$ python3 -q
>>> import numpy as np
>>> import numpy.linalg as la
>>> np.set_printoptions(precision=2, suppress=True, linewidth=100)
>>> def rd(a):
...     return np.round(a, 2) + 0
... 
>>> W0 = np.array([[-3.0, -7.0, -2.0], [0.0, 0.0, 2.0], [0.0, 0.0, 1.0]])
>>> W0
array([[-3., -7., -2.],
       [ 0.,  0.,  2.],
       [ 0.,  0.,  1.]])
>>> # looks like rank 2
>>> left, s, VT = la.svd(W0)
>>> vecs = VT[:(s > 1e-8).sum()]
>>> rng = np.random.default_rng(3380)
>>> x0 = W0[0] + 5 * W0[1] + rng.integers(2) * np.eye(3)[1]
>>> x0
array([-3., -7.,  8.])
>>> rd(la.norm(x0 - vecs.T @ vecs @ x0))
np.float64(0.0)
>>> rd(np.diag(vecs.T @ vecs))
array([0.16, 0.84, 1.  ])
>>> rd(vecs.T @ vecs)
array([[0.16, 0.36, 0.  ],
       [0.36, 0.84, 0.  ],
       [0.  , 0.  , 1.  ]])
>>> proj = np.triu(np.array([[0, -2, 1], [1, -2, -2], [3, 0, 0]]), 1) + np.eye(3)
>>> M2 = proj @ W0 @ la.inv(proj)
>>> la.matrix_rank(M2)
np.int64(2)
>>> rd(la.det(M2))
np.float64(0.0)
>>> np.trace(M2), np.trace(W0)
(np.float64(-2.0), np.float64(-2.0))
>>> np.allclose(W0[:-1].T @ la.lstsq(W0[:-1].T, W0[-1])[0], W0[-1])
True
>>> np.abs(np.diag(la.qr(W0)[1])) > 1e-9
array([ True, False,  True])
>>> rd(np.trace(la.pinv(W0) @ W0))
np.float64(2.0)
>>> X = np.loadtxt("test14.csv", delimiter=",")
>>> X
array([[-1.  ,  0.54, -0.54],
       [ 1.  ,  0.26, -0.26],
       [-0.12,  0.09, -0.09],
       [ 0.79,  0.03, -0.03],
       [ 0.89,  0.18, -0.18],
       [ 0.54,  0.31, -0.31],
       [ 0.35,  0.46, -0.46],
       [ 0.  ,  0.27, -0.27],
       [-0.97, -0.33,  0.33],
       [ 0.24, -0.49,  0.49],
       [-0.35, -0.15,  0.15],
       [ 0.92,  0.7 , -0.7 ],
       [ 0.96,  0.74, -0.74],
       [-1.  , -0.79,  0.79],
       [ 0.83, -0.06,  0.06],
       [-1.  , -0.9 ,  0.9 ],
       [ 0.83,  0.92, -0.92],
       [ 0.79, -0.37,  0.37],
       [-0.95, -0.68,  0.68],
       [-0.24,  0.77, -0.77],
       [ 0.95,  0.44, -0.44],
       [ 0.  ,  0.45, -0.45],
       [-0.95,  0.57, -0.57],
       [ 0.62,  0.35, -0.35],
       [ 0.95, -0.47,  0.47]])
>>> # looks like rank 2
>>> rank = la.matrix_rank(X)
>>> rank
np.int64(2)
>>> N = la.svd(X)[2][rank:].T
>>> la.matrix_rank(X.T @ X), la.matrix_rank(X @ X.T)
(np.int64(2), np.int64(2))
>>> [int(la.matrix_rank(X[:, :j + 1])) for j in range(3)]
[1, 2, 2]
>>> [int(la.matrix_rank(X[:i])) for i in range(1, len(X) + 1)]
[1, 2, 2, 2, 2, 2, 2, 2, 2, 2, 2, 2, 2, 2, 2, 2, 2, 2, 2, 2, 2, 2, 2, 2, 2]
>>> [int(la.matrix_rank(np.delete(X, i, axis=0))) for i in range(25)]
[2, 2, 2, 2, 2, 2, 2, 2, 2, 2, 2, 2, 2, 2, 2, 2, 2, 2, 2, 2, 2, 2, 2, 2, 2]
>>> rd(N @ N.T)
array([[0. , 0. , 0. ],
       [0. , 0.5, 0.5],
       [0. , 0.5, 0.5]])
>>> N.shape
(3, 1)
>>> rd(N[:, 0] / N[np.abs(N[:, 0]).round(6).argmax(), 0])
array([0., 1., 1.])
